$ python -q
>>> import numpy as np
>>> np.set_printoptions(precision=3, suppress=True, linewidth=160, floatmode="fixed")
>>> arr = np.array([[-1.0, 0.0, 0.0], [0.0, -1.0, 0.0], [0.0, 0.0, 1.0]])
>>> arr.T @ arr
array([[1.000, 0.000, 0.000],
       [0.000, 1.000, 0.000],
       [0.000, 0.000, 1.000]])
>>> arr @ arr.T
array([[1.000, 0.000, 0.000],
       [0.000, 1.000, 0.000],
       [0.000, 0.000, 1.000]])
>>> arr[:, 1] @ arr[:, 2]
np.float64(0.0)
>>> M2 = np.array([[9, 4, 6, 6, 1, 5, 7],
...     [7, 6, 9, 7, 4, 8, 8],
...     [8, 4, 8, 0, 6, 4, 5],
...     [9, 4, 8, 2, 6, 8, 9],
...     [1, 6, 3, 2, 0, 6, 6],
...     [4, 3, 0, 8, 3, 4, 8],
...     [5, 6, 7, 0, 9, 8, 3]])
>>> X = M2 - M2.T
>>> X
array([[ 0, -3, -2, -3,  0,  1,  2],
       [ 3,  0,  5,  3, -2,  5,  2],
       [ 2, -5,  0, -8,  3,  4, -2],
       [ 3, -3,  8,  0,  4,  0,  9],
       [ 0,  2, -3, -4,  0,  3, -3],
       [-1, -5, -4,  0, -3,  0,  0],
       [-2, -2,  2, -9,  3,  0,  0]])
>>> np.linalg.matrix_power(X, 3)
array([[    0,   464,    77,   720,  -199,  -160,   -28],
       [ -464,     0,  -936,  -655,   -24,  -284,  -733],
       [  -77,   936,     0,  2060,  -661,  -607,   167],
       [ -720,   655, -2060,     0,  -823,  -195, -1892],
       [  199,    24,   661,   823,     0,  -220,   752],
       [  160,   284,   607,   195,   220,     0,   310],
       [   28,   733,  -167,  1892,  -752,  -310,     0]])
>>> np.round(np.sort(np.abs(np.linalg.eigvals(X))), 3) + 0
array([ 0.000,  2.955,  2.955,  7.788,  7.788, 15.252, 15.252])
>>> np.trace(X)
np.int64(0)
>>> np.allclose(X, X.T)
False
>>> np.round(np.abs(np.linalg.eigvals(X)).max(), 3)
np.float64(15.252)
>>> (X - X.T) / 2
array([[ 0.000, -3.000, -2.000, -3.000,  0.000,  1.000,  2.000],
       [ 3.000,  0.000,  5.000,  3.000, -2.000,  5.000,  2.000],
       [ 2.000, -5.000,  0.000, -8.000,  3.000,  4.000, -2.000],
       [ 3.000, -3.000,  8.000,  0.000,  4.000,  0.000,  9.000],
       [ 0.000,  2.000, -3.000, -4.000,  0.000,  3.000, -3.000],
       [-1.000, -5.000, -4.000,  0.000, -3.000,  0.000,  0.000],
       [-2.000, -2.000,  2.000, -9.000,  3.000,  0.000,  0.000]])
